% python3 -q
>>> import numpy as np
>>> import numpy.linalg as la
>>> np.set_printoptions(precision=3, suppress=True, linewidth=100)
>>> def rnd(a):
...     return np.round(a, 3) + 0
... 
>>> data = np.diag(10 * np.array([0, 0, 1, 0, 2, 2, 1, 2])) + np.array([[0, -3, -1, -3, 0, 2, -2, 2],
...     [1, 3, -3, 2, 2, -2, -2, 2],
...     [0, -1, -3, -2, -1, 2, -1, -2],
...     [3, -3, -2, -1, -2, -1, -3, -2],
...     [-1, 1, 0, -2, -2, 0, 3, 0],
...     [1, -1, 0, -2, 0, 3, -1, 2],
...     [3, -1, -2, -2, -1, 2, -2, 2],
...     [-2, -3, 0, -1, 0, 0, -2, 2]])
>>> data
array([[ 0, -3, -1, -3,  0,  2, -2,  2],
       [ 1,  3, -3,  2,  2, -2, -2,  2],
       [ 0, -1,  7, -2, -1,  2, -1, -2],
       [ 3, -3, -2, -1, -2, -1, -3, -2],
       [-1,  1,  0, -2, 18,  0,  3,  0],
       [ 1, -1,  0, -2,  0, 23, -1,  2],
       [ 3, -1, -2, -2, -1,  2,  8,  2],
       [-2, -3,  0, -1,  0,  0, -2, 22]])
>>> rng = np.random.default_rng(22)
>>> z = rng.permutation(8)
>>> z
array([1, 7, 6, 2, 5, 0, 4, 3])
>>> out = data[z][:, z]
>>> np.diag(out)
array([ 3, 22,  8,  7, 23,  0, 18, -1])
>>> out
array([[ 3,  2, -2, -3, -2,  1,  2,  2],
       [-3, 22, -2,  0,  0, -2,  0, -1],
       [-1,  2,  8, -2,  2,  3, -1, -2],
       [-1, -2, -1,  7,  2,  0, -1, -2],
       [-1,  2, -1,  0, 23,  1,  0, -2],
       [-3,  2, -2, -1,  2,  0,  0, -3],
       [ 1,  0,  3,  0,  0, -1, 18, -2],
       [-3, -2, -3, -2, -1,  3, -2, -1]])
>>> f = np.array([8, 8, -8, -2, 9, 0, 9, 9])
>>> out = data + np.outer(f, np.eye(8)[3])
>>> out
array([[  0.,  -3.,  -1.,   5.,   0.,   2.,  -2.,   2.],
       [  1.,   3.,  -3.,  10.,   2.,  -2.,  -2.,   2.],
       [  0.,  -1.,   7., -10.,  -1.,   2.,  -1.,  -2.],
       [  3.,  -3.,  -2.,  -3.,  -2.,  -1.,  -3.,  -2.],
       [ -1.,   1.,   0.,   7.,  18.,   0.,   3.,   0.],
       [  1.,  -1.,   0.,  -2.,   0.,  23.,  -1.,   2.],
       [  3.,  -1.,  -2.,   7.,  -1.,   2.,   8.,   2.],
       [ -2.,  -3.,   0.,   8.,   0.,   0.,  -2.,  22.]])
>>> la.matrix_rank(out - data)
np.int64(1)
>>> out = data / np.sqrt((data ** 2).mean(axis=1, keepdims=True))
>>> rnd(la.norm(out, axis=1))
array([2.828, 2.828, 2.828, 2.828, 2.828, 2.828, 2.828, 2.828])
>>> rnd(out[3])
array([ 1.325, -1.325, -0.883, -0.442, -0.883, -0.442, -1.325, -0.883])
>>> feats = np.load("layer19.npy")
>>> feats
array([[-1.017, -1.591, -1.319,  0.301],
       [ 2.119,  4.01 ,  2.517,  0.009],
       [-4.525, -2.618, -1.176, -6.074],
       [ 7.645, 10.668,  4.644,  6.186],
       [-0.193, -2.123, -0.94 ,  1.408]])
>>> O, evecs = la.qr(feats[:, :3])[0], la.qr(feats[:, 3:])[0]
>>> sigma = la.svd(O.T @ evecs, compute_uv=False)
>>> rnd(la.norm(O @ O.T - evecs @ evecs.T, 2))
np.float64(1.0)
>>> rnd(sigma)
array([0.999])
